>>> import numpy as np
>>> from numpy import linalg as LA
>>> np.set_printoptions(precision=3, suppress=True, linewidth=120, sign=" ")
>>> basis = np.array([[5, 2, 2, 1], [0, 5, 1, 4], [3, 5, 0, 3], [2, 5, 0, 4]])
>>> rng = np.random.default_rng(306)
>>> M = (rng.random((20, 4)) < 0.25) @ basis
>>> print(M)
[[  8   7   2   4]
 [  2   5   0   4]
 [  8   7   2   4]
 [  2  10   1   8]
 [  5  10   0   7]
 [  5   7   3   5]
 [  7  12   3   9]
 [  0   0   0   0]
 [  3   5   0   3]
 [  2   5   0   4]
 [  0   5   1   4]
 [  7   7   2   5]
 [  3   5   0   3]
 [  0   0   0   0]
 [  0   5   1   4]
 [  0   0   0   0]
 [  0   5   1   4]
 [  2   5   0   4]
 [  5  15   1  11]
 [  0   5   1   4]]
>>> # row 2 repeats row 0
>>> Xc = (M - M.mean(axis=0)) / M.std(axis=0)
>>> Xc.std(axis=0)
array([ 1.,  1.,  1.,  1.])
>>> np.argwhere(np.abs(Xc) > 2)
array([[  5,   2],
       [  6,   2],
       [ 18,   1],
       [ 18,   3]])
>>> beta = LA.lstsq(np.delete(Xc, 1, axis=1), Xc[:, 1])[0]
>>> np.abs(beta).argmax()
np.int64(2)
>>> Xc = M - M.mean(axis=0)
>>> vecs = LA.svd(Xc)[2][:1]
>>> A2 = Xc - Xc @ vecs.T @ vecs
>>> print(LA.norm(A2, axis=1).round(6).argmax())
0
>>> x = np.array([9, 1, 0, 8])
>>> rhs = M @ x
>>> np.round(LA.pinv(M) @ M, 3) + 0
array([[ 1.,  0.,  0.,  0.],
       [ 0.,  1.,  0.,  0.],
       [ 0.,  0.,  1.,  0.],
       [ 0.,  0.,  0.,  1.]])
>>> np.round(LA.lstsq(M, rhs)[0], 3) + 0
array([ 9.,  1.,  0.,  8.])
>>> rhs = rhs + 0.05 * rng.normal(size=20)
>>> rhs
array([111.019,  55.043, 111.014,  92.026, 111.075,  91.986, 147.027,   0.02 ,  56.032,  54.999,  37.016, 109.974,
        56.057,  -0.025,  36.951,  -0.01 ,  37.054,  54.932, 147.923,  36.968])
>>> beta, *_ = LA.lstsq(M, rhs)
>>> print(np.round(M.T @ (rhs - M @ beta), 3) + 0)
[ 0.  0.  0.  0.]
>>> [round(float(LA.norm(LA.solve(M.T @ M + lam * np.eye(4), M.T @ rhs))), 2) for lam in (0, 1, 10, 100)]
[12.07, 10.38, 9.6, 8.39]
>>> beta
array([ 8.999,  1.02 , -0.006,  7.975])
>>> proj = M @ LA.solve(M.T @ M, M.T)
>>> print(proj @ M[:, 3])
[  4.   4.   4.   8.   7.   5.   9.   0.   3.   4.   4.   5.   3.   0.   4.   0.   4.   4.  11.   4.]
>>> np.round(LA.eigvalsh(proj), 3) + 0
array([ 0.,  0.,  0.,  0.,  0.,  0.,  0.,  0.,  0.,  0.,  0.,  0.,  0.,  0.,  0.,  0.,  1.,  1.,  1.,  1.])
>>> np.diag(proj)
array([ 0.321,  0.159,  0.321,  0.217,  0.29 ,  0.322,  0.325,  0.   ,  0.2  ,  0.159,  0.153,  0.355,  0.2  ,  0.   ,
        0.153,  0.   ,  0.153,  0.159,  0.358,  0.153])
>>> A = np.load("x.npy")
>>> A
array([[-1. ,  0.5,  7. , -2.9],
       [-0.2,  0.9, -7. , -0.1],
       [ 0.7, -1.3,  7. , -0.4]])
>>> # column 2 dominates
>>> u, v = A[1], A[2]
>>> u @ v
np.float64(-50.27)
>>> pr = (u @ v) / (u @ u) * u
>>> np.round((v - pr) @ u, 3)
np.float64(0.0)
>>> print(LA.matrix_rank(np.outer(u, v)))
1
>>> v - pr
array([ 0.498, -0.393, -0.058, -0.501])
>>> pr
array([ 0.202, -0.907,  7.058,  0.101])
>>> print(round(float(LA.norm(u + v) ** 2 + LA.norm(u - v) ** 2), 3))
202.4
>>> W = np.array([[0, 1, -2], [2, 2, 0], [0, 1, -1], [1, 1, 2]])
>>> beta = np.array([1, 0, 1])
>>> H = np.maximum(A @ W + beta, 0)
>>> LA.matrix_rank(H)
np.int64(2)
>>> basis = np.array([[8, -8, -3], [7, -7, 3], [-9, 1, 5]])
>>> (H @ basis).round(6).argmax(axis=1)
array([ 0,  2,  0])
>>> x = np.array([-1, 3, 1, 4])
>>> h = np.maximum(A @ x, 0)
>>> A.T @ h
array([ 0.56, -1.04,  5.6 , -0.32])
>>> h
array([ 0. ,  0. ,  0.8])
>>> np.flatnonzero(h > 1e-9)
array([ 2])
>>> np.maximum(A @ x, 0) - np.maximum(-A @ x, 0)
array([-2.1, -4.5,  0.8])
>>> np.tanh(A @ x)
array([-0.97 , -1.   ,  0.664])
>>> W0 = np.load("case12.npy")
>>> W0
array([[ 3,  0, -1, -2],
       [ 0, -1,  2,  2],
       [ 0,  0,  1,  3],
       [ 0,  0,  0,  3]])
>>> # triangular: eigenvalues sit on the diagonal
>>> u = np.array([0, 0, 0, 0])
>>> A2 = W0 + np.outer(u, np.eye(4)[2])
>>> round(float(LA.det(A2) / LA.det(W0)), 3), round(float(1 + LA.solve(W0, u)[2]), 3)
(1.0, 1.0)
>>> x = np.array([5, 4, -1, 5])
>>> rhs = W0 @ x
>>> print(rhs)
[  6   4  14  15]
>>> LA.solve(W0.T, W0[2])
array([ 0.,  0.,  1., -0.])
>>> print(LA.solve(W0, W0[:, 1]))
[ 0.  1.  0.  0.]
>>> LA.solve(W0, rhs + W0[:, 2])
array([ 5.,  4.,  0.,  5.])
>>> LA.solve(W0, 4 * rhs)
array([20., 16., -4., 20.])
>>> LA.matrix_power(W0 - np.diag(np.diag(W0)), 4)
array([[ 0,  0,  0,  0],
       [ 0,  0,  0,  0],
       [ 0,  0,  0,  0],
       [ 0,  0,  0,  0]])
>>> W0 @ W0
array([[  9,   0,  -4, -15],
       [  0,   1,   0,  10],
       [  0,   0,   1,  12],
       [  0,   0,   0,   9]])
>>> J = np.load("sample17.npy")
>>> J
array([[ 3.,  0.,  0.],
       [ 0., -3., -1.],
       [ 0.,  0., -1.]])
>>> J @ J
array([[ 9.,  0.,  0.],
       [ 0.,  9.,  4.],
       [ 0.,  0.,  1.]])
>>> (LA.matrix_power((J != 0) + (J.T != 0) + np.eye(3), 3) > 0).astype(int)
array([[ 1,  0,  0],
       [ 0,  1,  1],
       [ 0,  1,  1]])
>>> J @ J
array([[ 9.,  0.,  0.],
       [ 0.,  9.,  4.],
       [ 0.,  0.,  1.]])
>>> np.flatnonzero(LA.matrix_power((J != 0) + (J.T != 0) + np.eye(3), 3)[2])
array([ 1,  2])
